$ python3 -q
>>> import numpy as np
>>> np.set_printoptions(suppress=True, linewidth=120)
>>> def tidy(a):
...     return np.round(a, 1) + 0
... 
>>> feats = np.array([[31, 24, 27, 24, 28, 16],
...     [24, 43, 35, 35, 33, 18],
...     [27, 35, 55, 34, 46, 42],
...     [24, 35, 34, 32, 36, 20],
...     [28, 33, 46, 36, 53, 38],
...     [16, 18, 42, 20, 38, 47]])
>>> B = feats / np.linalg.norm(feats, axis=1, keepdims=True)
>>> cov = B @ B.T
>>> tidy(cov)
array([[1. , 1. , 1. , 1. , 1. , 0.9],
       [1. , 1. , 1. , 1. , 1. , 0.9],
       [1. , 1. , 1. , 1. , 1. , 1. ],
       [1. , 1. , 1. , 1. , 1. , 0.9],
       [1. , 1. , 1. , 1. , 1. , 1. ],
       [0.9, 0.9, 1. , 0.9, 1. , 1. ]])
>>> np.argwhere(np.triu(np.abs(cov) > 0.95, 1))
array([[0, 1],
       [0, 2],
       [0, 3],
       [0, 4],
       [1, 2],
       [1, 3],
       [1, 4],
       [2, 3],
       [2, 4],
       [2, 5],
       [3, 4],
       [4, 5]])
>>> tidy(np.linalg.norm(B, axis=1))
array([1., 1., 1., 1., 1., 1.])
>>> (cov - 2 * np.eye(6)).round(6).argmax(axis=1)
array([3, 3, 4, 1, 2, 2])
>>> cov = feats.T @ feats
>>> (feats @ feats.T).shape
(6, 6)
>>> np.trace(cov), (feats ** 2).sum()
(np.int64(41797), np.int64(41797))
>>> np.diag(cov)
array([ 3882,  6288, 10015,  5677,  9538,  6397])
>>> tidy(np.linalg.eigvalsh(cov)[::-1])
array([40322. ,  1221.9,   166.1,    72. ,    15. ,     0. ])
>>> cov
array([[ 3882,  4773,  5938,  4598,  5858,  4358],
       [ 4773,  6288,  7542,  5939,  7394,  5428],
       [ 5938,  7542, 10015,  7327,  9699,  7774],
       [ 4598,  5939,  7327,  5677,  7211,  5390],
       [ 5858,  7394,  9699,  7211,  9538,  7494],
       [ 4358,  5428,  7774,  5390,  7494,  6397]])
>>> np.allclose(cov, cov.T)
True
>>> K = np.load("run6.npy")
>>> tidy(K)
array([[ 0. ,  0. ,  0. ,  0.1,  0.1,  0.1],
       [ 0. ,  0. ,  0. ,  0.1,  0.1,  0.1],
       [ 0. ,  0. ,  0. , -0.1, -0.1, -0.1],
       [ 0.1,  0.1, -0.1,  0.2,  0.3,  0.2],
       [ 0.1,  0.1, -0.1,  0.3,  0.5,  0.3],
       [ 0.1,  0.1, -0.1,  0.2,  0.3,  0.2]])
>>> np.allclose(K[:-1].T @ np.linalg.lstsq(K[:-1].T, K[-1])[0], K[-1])
True
>>> np.abs(np.diag(np.linalg.qr(K)[1])) > 1e-9
array([ True, False, False, False, False, False])
>>> rng = np.random.default_rng(80897)
>>> B = K + rng.integers(-2, 3, (6, 1)) @ rng.integers(-2, 3, (1, 6))
>>> tidy(B)
array([[-1. , -2. ,  1. ,  2.1,  2.1,  2.1],
       [ 1. ,  2. , -1. , -1.9, -1.9, -1.9],
       [-2. , -4. ,  2. ,  3.9,  3.9,  3.9],
       [-0.9, -1.9,  0.9,  2.2,  2.3,  2.2],
       [ 0.1,  0.1, -0.1,  0.3,  0.5,  0.3],
       [-0.9, -1.9,  0.9,  2.2,  2.3,  2.2]])
>>> np.abs(B - K).sum(axis=1)
array([10., 10., 20., 10.,  0., 10.])
>>> tidy(B - K)
array([[-1., -2.,  1.,  2.,  2.,  2.],
       [ 1.,  2., -1., -2., -2., -2.],
       [-2., -4.,  2.,  4.,  4.,  4.],
       [-1., -2.,  1.,  2.,  2.,  2.],
       [ 0.,  0.,  0.,  0.,  0.,  0.],
       [-1., -2.,  1.,  2.,  2.,  2.]])
>>> th = np.radians(135)
>>> R = np.eye(6)
>>> R[3, 3] = R[2, 2] = np.cos(th)
>>> R[3, 2], R[2, 3] = -np.sin(th), np.sin(th)
>>> tidy(R)
array([[ 1. ,  0. ,  0. ,  0. ,  0. ,  0. ],
       [ 0. ,  1. ,  0. ,  0. ,  0. ,  0. ],
       [ 0. ,  0. , -0.7,  0.7,  0. ,  0. ],
       [ 0. ,  0. , -0.7, -0.7,  0. ,  0. ],
       [ 0. ,  0. ,  0. ,  0. ,  1. ,  0. ],
       [ 0. ,  0. ,  0. ,  0. ,  0. ,  1. ]])
>>> B = K @ R.T
>>> np.allclose(K @ K.T, B @ B.T)
True
>>> tidy(np.linalg.det(R)), tidy(np.trace(R))
(np.float64(1.0), np.float64(2.6))
>>> tidy(B)
array([[ 0. ,  0. ,  0.1,  0. ,  0.1,  0.1],
       [ 0. ,  0. ,  0.1,  0. ,  0.1,  0.1],
       [ 0. ,  0. , -0.1,  0. , -0.1, -0.1],
       [ 0.1,  0.1,  0.2, -0.1,  0.3,  0.2],
       [ 0.1,  0.1,  0.3, -0.2,  0.5,  0.3],
       [ 0.1,  0.1,  0.2, -0.1,  0.3,  0.2]])
>>> np.allclose(np.linalg.norm(K, axis=1), np.linalg.norm(B, axis=1))
True
>>> E = np.load("sample12.npy")
>>> E
array([[-1.5,  0.3,  0.9,  1.5, -1.5],
       [-0.1,  0.5, -0.6,  0.8, -1.3],
       [ 0.5,  0.8, -1.7,  0.5, -1.9],
       [-1.1,  0.7,  0.1,  1.6, -2.1],
       [ 0.3,  0.7, -1.5,  0.6, -2.1],
       [-0.3,  0.5, -0.4,  0.6, -1.6],
       [-1.1,  0.3,  0. ,  1.5, -1.9],
       [-0.9,  0.5, -0.1,  1.4, -2.1],
       [-1.7,  0.2,  0.9,  1.6, -1.4],
       [-1. ,  0.8, -0.3,  2.1, -3.5],
       [-1.2,  0.5,  0. ,  1.4, -2.1],
       [ 0.6,  0.2, -1. ,  0. , -0.8],
       [-1.7,  0.1,  1.1,  1.5, -1.4],
       [ 0.7,  0.4, -1.1,  0.1, -0.8],
       [-1.6,  0.1,  1. ,  1.6, -1.4],
       [ 0.6,  0.5, -1. ,  0. , -0.7],
       [ 0.9,  0.9, -2.6,  0.4, -2.7],
       [ 1.8,  1.1, -2.9, -0.3, -2. ],
       [-0.6,  0.8, -1.2,  1.3, -2.7],
       [-0.9,  0.6, -0.1,  1.5, -2.2],
       [ 2. ,  1.1, -2.9, -0.2, -2.2],
       [ 1.4,  0.6, -2. , -0.1, -1.3],
       [ 1.6,  0.7, -2.8, -0.2, -2.1]])
>>> B = E / np.sqrt((E ** 2).mean(axis=1, keepdims=True))
>>> tidy(B[4])
array([ 0.2,  0.6, -1.2,  0.5, -1.7])
>>> np.linalg.matrix_rank(E - E.mean(axis=1, keepdims=True))
np.int64(4)
>>> np.linalg.matrix_rank(B) == np.linalg.matrix_rank(E)
np.True_
>>> cov = np.cov(E, rowvar=False)
>>> tidy(np.corrcoef(E.T))
array([[ 1. ,  0.6, -1. , -0.9,  0.1],
       [ 0.6,  1. , -0.8, -0.4, -0.6],
       [-1. , -0.8,  1. ,  0.8,  0.2],
       [-0.9, -0.4,  0.8,  1. , -0.4],
       [ 0.1, -0.6,  0.2, -0.4,  1. ]])
>>> np.argwhere(np.triu(np.abs(np.corrcoef(E.T)) > 0.8, 1))
array([[0, 2],
       [0, 3],
       [2, 3]])
>>> tidy(np.corrcoef(E[:, 3], E[:, 0])[0, 1])
np.float64(-0.9)
>>> cov.shape
(5, 5)
>>> Uu, sig, vt = np.linalg.svd(E)
>>> np.argmax(sig[:-1] / (sig[1:] + 1e-6)) + 1
np.int64(2)
>>> tidy(sig)
array([11.3,  8.7,  0.6,  0.5,  0.4])
>>> B = Uu[:, :2] @ np.diag(sig[:2]) @ vt[:2]
>>> tidy(B)
array([[-1.5,  0.2,  0.8,  1.5, -1.5],
       [-0.1,  0.4, -0.6,  0.7, -1.4],
       [ 0.6,  0.7, -1.6,  0.5, -2. ],
       [-1.1,  0.5,  0.1,  1.5, -2.2],
       [ 0.4,  0.7, -1.5,  0.6, -2.1],
       [-0.3,  0.4, -0.5,  0.8, -1.5],
       [-1.1,  0.4,  0.1,  1.4, -1.9],
       [-0.9,  0.5, -0.1,  1.4, -2.1],
       [-1.6,  0.2,  1. ,  1.6, -1.5],
       [-1.2,  0.9, -0.5,  2.1, -3.4],
       [-1.1,  0.5,  0.1,  1.5, -2.1],
       [ 0.6,  0.3, -1. ,  0. , -0.8],
       [-1.7,  0.1,  1.1,  1.6, -1.4],
       [ 0.6,  0.4, -1.1,  0. , -0.9],
       [-1.6,  0.2,  1. ,  1.5, -1.4],
       [ 0.6,  0.3, -1. ,  0. , -0.8],
       [ 1. ,  1. , -2.5,  0.5, -2.7],
       [ 1.8,  0.9, -2.9, -0.3, -2. ],
       [-0.4,  0.8, -1. ,  1.4, -2.8],
       [-1. ,  0.5, -0.1,  1.5, -2.2],
       [ 1.8,  1. , -3.1, -0.2, -2.2],
       [ 1.3,  0.6, -2. , -0.2, -1.3],
       [ 1.6,  0.9, -2.8, -0.1, -2. ]])
>>> np.linalg.matrix_rank(E, rtol=0.05)
np.int64(3)
>>> tidy(np.linalg.norm(E - B, 2)), tidy(sig[2])
(np.float64(0.6), np.float64(0.6))
>>> np.linalg.matrix_rank(B)
np.int64(2)
